$ ipython --no-banner

In [1]: import numpy as np

In [2]: np.set_printoptions(precision=3, suppress=True, linewidth=160)

In [3]: rnd = lambda a: np.round(a, 3) + 0

In [4]: M = np.loadtxt("x.csv", delimiter=",")

In [5]: M
Out[5]: 
array([[-15.643,  -0.842,  12.039,  -3.106],
       [ 12.475,  -0.783, -15.23 ,  -3.438],
       [  3.466, -17.604,   3.107,   8.272],
       [  6.834, -15.908,   7.559,  -6.564],
       [ 16.919,  -4.462,  -4.739,   8.448],
       [-12.193,   6.938,  11.797,  -8.001],
       [ -0.308,  -6.573, -16.152,  -9.788],
       [ 11.398,  15.679,  -4.734,  -1.354],
       [  1.274,   4.1  , -19.51 ,  -0.966],
       [ -7.15 ,  -2.151,  -4.945,  17.883],
       [ -6.863,   9.857,  -9.747,  12.678],
       [ -5.207,  14.882, -12.269,  -0.952],
       [ -5.474,   5.832, -16.701,  -7.556],
       [  0.914, -14.156,  13.893,   2.399],
       [ 11.942,  -8.787,  -6.355, -11.823],
       [  1.487, -13.19 ,  -1.222,  14.91 ],
       [ 10.645,  12.938,   6.201,   8.99 ],
       [  8.843,  12.319, -12.372,   4.121],
       [-14.023,   0.233,  -3.919, -13.71 ],
       [ -3.893,   2.966, -18.246,  -6.566],
       [-10.082,   7.   , -10.108, -12.132],
       [  5.815,  -8.674, -10.276,  13.614],
       [ -4.508,  -6.505, -12.599,  13.366]])

In [6]: blk = np.stack([M, 3 * M, M[::-1]])

In [7]: blk.shape
Out[7]: (3, 23, 4)

In [8]: (blk @ M.T).shape
Out[8]: (3, 23, 23)

In [9]: rnd(np.linalg.norm(blk, axis=(1, 2)))
Out[9]: array([ 95.916, 287.749,  95.916])

In [10]: np.linalg.matrix_rank(blk.reshape(3, -1))
Out[10]: np.int64(2)

In [11]: rnd(np.einsum("bij,cij->bc", blk, blk))
Out[11]: 
array([[ 9199.96 , 27599.88 , -1859.004],
       [27599.88 , 82799.639, -5577.011],
       [-1859.004, -5577.011,  9199.96 ]])

In [12]: gram = np.cov(M, rowvar=False)

In [13]: gram.shape
Out[13]: (4, 4)

In [14]: rnd(gram)
Out[14]: 
array([[ 85.624, -13.521,  -9.253,  18.942],
       [-13.521, 101.796, -30.57 , -14.925],
       [ -9.253, -30.57 , 103.869,   6.823],
       [ 18.942, -14.925,   6.823,  95.369]])

In [15]: np.argwhere(np.triu(np.abs(np.corrcoef(M.T)) > 0.8, 1))
Out[15]: array([], shape=(0, 2), dtype=int64)

In [16]: rnd(M.std(axis=0))
Out[16]: array([9.05 , 9.868, 9.968, 9.551])

In [17]: u = np.array([1, 2, 1, 2])

In [18]: out = gram + np.outer(u, np.eye(4)[0])

In [19]: np.linalg.matrix_rank(np.linalg.inv(out) - np.linalg.inv(gram), tol=1e-8)
Out[19]: np.int64(1)

In [20]: Xs = M - M.mean(axis=0)

In [21]: Uu, sig, Vh = np.linalg.svd(Xs, full_matrices=False)

In [22]: np.linalg.matrix_rank(Xs)
Out[22]: np.int64(4)

In [23]: rnd(np.abs(Vh[-1]))
Out[23]: array([0.635, 0.515, 0.53 , 0.226])

In [24]: rnd((sig ** 2).sum() ** 2 / (sig ** 4).sum())
Out[24]: np.float64(3.625)

In [25]: np.searchsorted(np.cumsum(sig ** 2) / (sig ** 2).sum(), 0.9) + 1
Out[25]: np.int64(4)

In [26]: rnd(sig ** 2 / (sig ** 2).sum())
Out[26]: array([0.364, 0.283, 0.197, 0.156])

In [27]: rnd(Vh[0] * np.sign(Vh[0, np.abs(Vh[0]).argmax()]))
Out[27]: array([-0.204,  0.679, -0.584, -0.396])

In [28]: rng = np.random.default_rng(40)

In [29]: out = M + rng.integers(-2, 3, (23, 2)) @ rng.integers(-2, 3, (2, 4))

In [30]: rnd(out)
Out[30]: 
array([[-13.643,  -0.842,  13.039,  -4.106],
       [ 14.475,  -0.783, -18.23 ,  -2.438],
       [  7.466, -17.604,   5.107,   6.272],
       [  2.834, -15.908,   1.559,  -2.564],
       [ 18.919,  -4.462,  -3.739,   7.448],
       [ -8.193,   6.938,   9.797,  -8.001],
       [ -0.308,  -6.573, -14.152, -10.788],
       [  9.398,  15.679,  -9.734,   1.646],
       [  3.274,   4.1  , -16.51 ,  -2.966],
       [ -5.15 ,  -2.151,  -1.945,  15.883],
       [-10.863,   9.857,  -9.747,  13.678],
       [ -9.207,  14.882, -10.269,  -0.952],
       [ -3.474,   5.832, -17.701,  -7.556],
       [ -3.086, -14.156,   7.893,   6.399],
       [  7.942,  -8.787,  -8.355,  -9.823],
       [ -0.513, -13.19 ,   1.778,  13.91 ],
       [  8.645,  12.938,   7.201,   8.99 ],
       [ 10.843,  12.319, -15.372,   5.121],
       [-12.023,   0.233,  -6.919, -12.71 ],
       [ -7.893,   2.966, -24.246,  -2.566],
       [-14.082,   7.   ,  -8.108, -12.132],
       [  3.815,  -8.674, -11.276,  14.614],
       [ -4.508,  -6.505, -12.599,  13.366]])

In [31]: rnd(out - M)
Out[31]: 
array([[ 2.,  0.,  1., -1.],
       [ 2.,  0., -3.,  1.],
       [ 4.,  0.,  2., -2.],
       [-4.,  0., -6.,  4.],
       [ 2.,  0.,  1., -1.],
       [ 4.,  0., -2.,  0.],
       [ 0.,  0.,  2., -1.],
       [-2.,  0., -5.,  3.],
       [ 2.,  0.,  3., -2.],
       [ 2.,  0.,  3., -2.],
       [-4.,  0.,  0.,  1.],
       [-4.,  0.,  2.,  0.],
       [ 2.,  0., -1.,  0.],
       [-4.,  0., -6.,  4.],
       [-4.,  0., -2.,  2.],
       [-2.,  0.,  3., -1.],
       [-2.,  0.,  1.,  0.],
       [ 2.,  0., -3.,  1.],
       [ 2.,  0., -3.,  1.],
       [-4.,  0., -6.,  4.],
       [-4.,  0.,  2.,  0.],
       [-2.,  0., -1.,  1.],
       [ 0.,  0.,  0.,  0.]])
